% ipython --no-banner

In [1]: import numpy as np

In [2]: np.set_printoptions(precision=2, suppress=True, linewidth=140)

In [3]: def rd(a):
   ...:     return np.round(a, 2) + 0
   ...: 

In [4]: rng = np.random.default_rng(16)

In [5]: ang = np.sort(rng.uniform(-2, 2, 29))

In [6]: J = np.c_[ang, ang ** 2, ang ** 3] @ np.array([[-2, -1, 1, 2, -1, 2, 2, 2, 2, 1],
   ...:     [-1, -1, 2, -2, -2, 1, 0, -1, 0, -1],
   ...:     [-1, 2, 0, 0, -1, 0, 1, -2, 2, -2]])

In [7]: rd(J)
Out[7]: 
array([[  7.17, -15.76,   5.41, -11.15,   1.6 ,  -0.17, -10.83,   6.52, -17.84,   8.44],
       [  6.38, -13.61,   4.82, -10.29,   1.23,  -0.32,  -9.7 ,   5.14, -15.76,   6.97],
       [  4.89,  -9.57,   3.65,  -8.52,   0.63,  -0.61,  -7.53,   2.68, -11.81,   4.3 ],
       [  3.82,  -6.68,   2.73,  -7.07,   0.29,  -0.8 ,  -5.91,   1.06,  -8.93,   2.5 ],
       [  3.48,  -5.78,   2.43,  -6.57,   0.2 ,  -0.86,  -5.39,   0.59,  -8.02,   1.97],
       [  3.32,  -5.34,   2.28,  -6.31,   0.16,  -0.88,  -5.13,   0.37,  -7.56,   1.72],
       [  2.94,  -4.34,   1.92,  -5.7 ,   0.09,  -0.93,  -4.53,  -0.1 ,  -6.53,   1.16],
       [  1.69,  -1.3 ,   0.69,  -3.35,   0.01,  -0.99,  -2.48,  -1.16,  -3.18,  -0.28],
       [  1.48,  -0.88,   0.49,  -2.89,   0.03,  -0.96,  -2.12,  -1.22,  -2.64,  -0.41],
       [  1.07,  -0.21,   0.13,  -1.95,   0.09,  -0.85,  -1.44,  -1.14,  -1.66,  -0.53],
       [  0.81,   0.05,  -0.04,  -1.35,   0.13,  -0.71,  -1.02,  -0.94,  -1.12,  -0.48],
       [  0.74,   0.1 ,  -0.07,  -1.19,   0.14,  -0.66,  -0.91,  -0.87,  -0.99,  -0.45],
       [  0.65,   0.13,  -0.1 ,  -1.02,   0.15,  -0.6 ,  -0.79,  -0.78,  -0.84,  -0.41],
       [  0.61,   0.14,  -0.11,  -0.93,   0.15,  -0.57,  -0.73,  -0.73,  -0.77,  -0.38],
       [  0.5 ,   0.16,  -0.12,  -0.71,   0.14,  -0.48,  -0.58,  -0.59,  -0.6 ,  -0.31],
       [ -0.56,  -0.27,   0.36,   0.37,  -0.38,   0.55,   0.5 ,   0.4 ,   0.52,   0.16],
       [ -0.63,  -0.3 ,   0.41,   0.39,  -0.43,   0.61,   0.55,   0.43,   0.57,   0.16],
       [ -1.32,  -0.49,   0.96,   0.5 ,  -1.07,   1.21,   1.09,   0.51,   1.2 ,   0.02],
       [ -2.01,  -0.52,   1.51,   0.45,  -1.79,   1.73,   1.59,   0.32,   1.86,  -0.33],
       [ -2.32,  -0.49,   1.75,   0.41,  -2.12,   1.95,   1.8 ,   0.18,   2.17,  -0.54],
       [ -2.57,  -0.45,   1.94,   0.36,  -2.39,   2.12,   1.98,   0.04,   2.43,  -0.72],
       [ -2.66,  -0.44,   2.01,   0.34,  -2.49,   2.18,   2.04,  -0.01,   2.52,  -0.79],
       [ -4.57,   0.26,   3.4 ,  -0.17,  -4.65,   3.32,   3.41,  -1.51,   4.66,  -2.59],
       [ -5.65,   0.87,   4.14,  -0.51,  -5.91,   3.88,   4.19,  -2.58,   5.96,  -3.79],
       [ -7.68,   2.26,   5.43,  -1.18,  -8.27,   4.84,   5.67,  -4.85,   8.51,  -6.27],
       [ -8.61,   2.99,   5.99,  -1.49,  -9.35,   5.24,   6.36,  -5.98,   9.73,  -7.48],
       [-13.02,   6.97,   8.47,  -3.  , -14.52,   6.97,   9.7 , -11.79,  15.76, -13.61],
       [-13.21,   7.15,   8.57,  -3.06, -14.74,   7.03,   9.84, -12.04,  16.02, -13.88],
       [-14.94,   8.9 ,   9.47,  -3.65, -16.77,   7.64,  11.18, -14.48,  18.48, -16.42]])

In [8]: rank = np.linalg.matrix_rank(J)

In [9]: rank
Out[9]: np.int64(3)

In [10]: ns = np.linalg.svd(J)[2][rank:].T

In [11]: np.allclose(J @ ns, 0)
Out[11]: True

In [12]: [int(np.linalg.matrix_rank(np.delete(J, i, axis=0))) for i in range(29)]
Out[12]: 
[3,
 3,
 3,
 3,
 3,
 3,
 3,
 3,
 3,
 3,
 3,
 3,
 3,
 3,
 3,
 3,
 3,
 3,
 3,
 3,
 3,
 3,
 3,
 3,
 3,
 3,
 3,
 3,
 3]

In [13]: rd(ns @ ns.T)
Out[13]: 
array([[ 0.79, -0.03,  0.15,  0.06, -0.18,  0.17,  0.17,  0.02,  0.21, -0.05],
       [-0.03,  0.61,  0.22, -0.12, -0.09,  0.16, -0.06,  0.24, -0.2 ,  0.2 ],
       [ 0.15,  0.22,  0.72,  0.19,  0.24, -0.18, -0.02,  0.  ,  0.01,  0.03],
       [ 0.06, -0.12,  0.19,  0.57, -0.16, -0.02, -0.19, -0.23, -0.22, -0.15],
       [-0.18, -0.09,  0.24, -0.16,  0.73,  0.16,  0.08, -0.1 ,  0.1 , -0.13],
       [ 0.17,  0.16, -0.18, -0.02,  0.16,  0.81, -0.12, -0.12, -0.1 , -0.05],
       [ 0.17, -0.06, -0.02, -0.19,  0.08, -0.12,  0.8 , -0.06, -0.25,  0.01],
       [ 0.02,  0.24,  0.  , -0.23, -0.1 , -0.12, -0.06,  0.61,  0.04, -0.31],
       [ 0.21, -0.2 ,  0.01, -0.22,  0.1 , -0.1 , -0.25,  0.04,  0.63,  0.11],
       [-0.05,  0.2 ,  0.03, -0.15, -0.13, -0.05,  0.01, -0.31,  0.11,  0.73]])

In [14]: B = np.array([[-2, -2],
    ...:     [0, 3],
    ...:     [3, -1],
    ...:     [1, -2],
    ...:     [2, -3],
    ...:     [-3, 0],
    ...:     [1, -3],
    ...:     [-1, -3],
    ...:     [3, -3],
    ...:     [2, 0]])

In [15]: np.vstack([J, B.T]).shape
Out[15]: (31, 10)

In [16]: rd(np.einsum("ij->j", J))
Out[16]: array([-40.2 , -36.47,  78.5 , -79.24, -79.83,  38.88,   0.83, -42.52,   2.16, -42.27])

In [17]: np.linalg.matrix_rank(np.vstack([J, B.T]))
Out[17]: np.int64(5)

In [18]: Xc = J - J.mean(axis=0)

In [19]: vecs = np.linalg.svd(Xc)[2][:3]

In [20]: B = Xc - Xc @ vecs.T @ vecs

In [21]: rd(B.std(axis=0))
Out[21]: array([0., 0., 0., 0., 0., 0., 0., 0., 0., 0.])

In [22]: rd((Xc @ vecs.T).std(axis=0))
Out[22]: array([15.2 ,  4.77,  2.23])

In [23]: B = J / np.sqrt((J ** 2).mean(axis=1, keepdims=True))

In [24]: rd(np.linalg.norm(B, axis=1))
Out[24]: 
array([3.16, 3.16, 3.16, 3.16, 3.16, 3.16, 3.16, 3.16, 3.16, 3.16, 3.16, 3.16, 3.16, 3.16, 3.16, 3.16, 3.16, 3.16, 3.16, 3.16, 3.16, 3.16,
       3.16, 3.16, 3.16, 3.16, 3.16, 3.16, 3.16])

In [25]: rd(B[16])
Out[25]: array([-1.33, -0.64,  0.88,  0.84, -0.92,  1.29,  1.18,  0.91,  1.22,  0.34])

In [26]: cent = J[[0, 6]].astype(float)

In [27]: for _ in range(5):
    ...:     lab = np.linalg.norm(J[:, None] - cent, axis=-1).argmin(axis=1)
    ...:     cent = np.array([J[lab == j].mean(axis=0) for j in range(2)])
    ...: 

In [28]: lab
Out[28]: array([0, 0, 0, 0, 0, 0, 0, 1, 1, 1, 1, 1, 1, 1, 1, 1, 1, 1, 1, 1, 1, 1, 1, 1, 1, 1, 1, 1, 1])

In [29]: rd(cent)
Out[29]: 
array([[  4.57,  -8.73,   3.32,  -7.94,   0.6 ,  -0.65,  -7.  ,   2.32, -10.92,   3.86],
       [ -3.28,   1.12,   2.51,  -1.07,  -3.82,   1.97,   2.27,  -2.67,   3.57,  -3.15]])

In [30]: np.bincount(lab)
Out[30]: array([ 7, 22])

In [31]: B = np.array([[-3, 2], [1, 1]])

In [32]: cent = np.array([[3, -2, 5], [-4, 0, 3], [1, -1, -1]])

In [33]: m1 = np.kron(B, cent)

In [34]: m1
Out[34]: 
array([[ -9,   6, -15,   6,  -4,  10],
       [ 12,   0,  -9,  -8,   0,   6],
       [ -3,   3,   3,   2,  -2,  -2],
       [  3,  -2,   5,   3,  -2,   5],
       [ -4,   0,   3,  -4,   0,   3],
       [  1,  -1,  -1,   1,  -1,  -1]])

In [35]: lab = rng.permutation(6)

In [36]: lab
Out[36]: array([4, 5, 3, 0, 2, 1])

In [37]: B = m1[lab][:, lab]

In [38]: np.allclose(B, m1)
Out[38]: False

In [39]: np.trace(B)
Out[39]: np.int64(-4)

In [40]: np.diag(B)
Out[40]: array([ 0, -1,  3, -9,  3,  0])

In [41]: B
Out[41]: 
array([[  0,   3,  -4,  -4,   3,   0],
       [ -1,  -1,   1,   1,  -1,  -1],
       [ -2,   5,   3,   3,   5,  -2],
       [ -4,  10,   6,  -9, -15,   6],
       [ -2,  -2,   2,  -3,   3,   3],
       [  0,   6,  -8,  12,  -9,   0]])

In [42]: Q, vecs = np.linalg.qr(m1[:, :2])[0], np.linalg.qr(m1[:, 2:])[0]

In [43]: sig = np.linalg.svd(Q.T @ vecs, compute_uv=False)

In [44]: rd(np.linalg.norm(Q @ Q.T - vecs @ vecs.T, 2))
Out[44]: np.float64(1.0)

In [45]: rd(np.degrees(np.arccos(sig.clip(0, 1))))
Out[45]: array([24.31, 45.  ])

In [46]: r0 = np.array([-4, -5, -5, -1, -5, -3])

In [47]: B = m1 + np.outer(r0, np.eye(6)[4])

In [48]: rd(np.linalg.det(B) / np.linalg.det(m1)), rd(1 + np.linalg.solve(m1, r0)[4])
Out[48]: (np.float64(4.7), np.float64(4.7))

In [49]: B = np.linalg.inv(m1)

In [50]: rd(m1 @ B)
Out[50]: 
array([[1., 0., 0., 0., 0., 0.],
       [0., 1., 0., 0., 0., 0.],
       [0., 0., 1., 0., 0., 0.],
       [0., 0., 0., 1., 0., 0.],
       [0., 0., 0., 0., 1., 0.],
       [0., 0., 0., 0., 0., 1.]])

In [51]: (np.abs(B) > 1e-9).astype(int)
Out[51]: 
array([[1, 1, 1, 1, 1, 1],
       [1, 1, 1, 1, 1, 1],
       [1, 1, 1, 1, 1, 1],
       [1, 1, 1, 1, 1, 1],
       [1, 1, 1, 1, 1, 1],
       [1, 1, 1, 1, 1, 1]])

In [52]: rd(B)
Out[52]: 
array([[-0.02,  0.05,  0.04,  0.04, -0.09, -0.08],
       [ 0.01,  0.05,  0.19, -0.01, -0.1 , -0.37],
       [-0.03, -0.01,  0.05,  0.05,  0.01, -0.1 ],
       [ 0.02, -0.05, -0.04,  0.06, -0.14, -0.12],
       [-0.01, -0.05, -0.19, -0.02, -0.15, -0.56],
       [ 0.03,  0.01, -0.05,  0.08,  0.02, -0.15]])
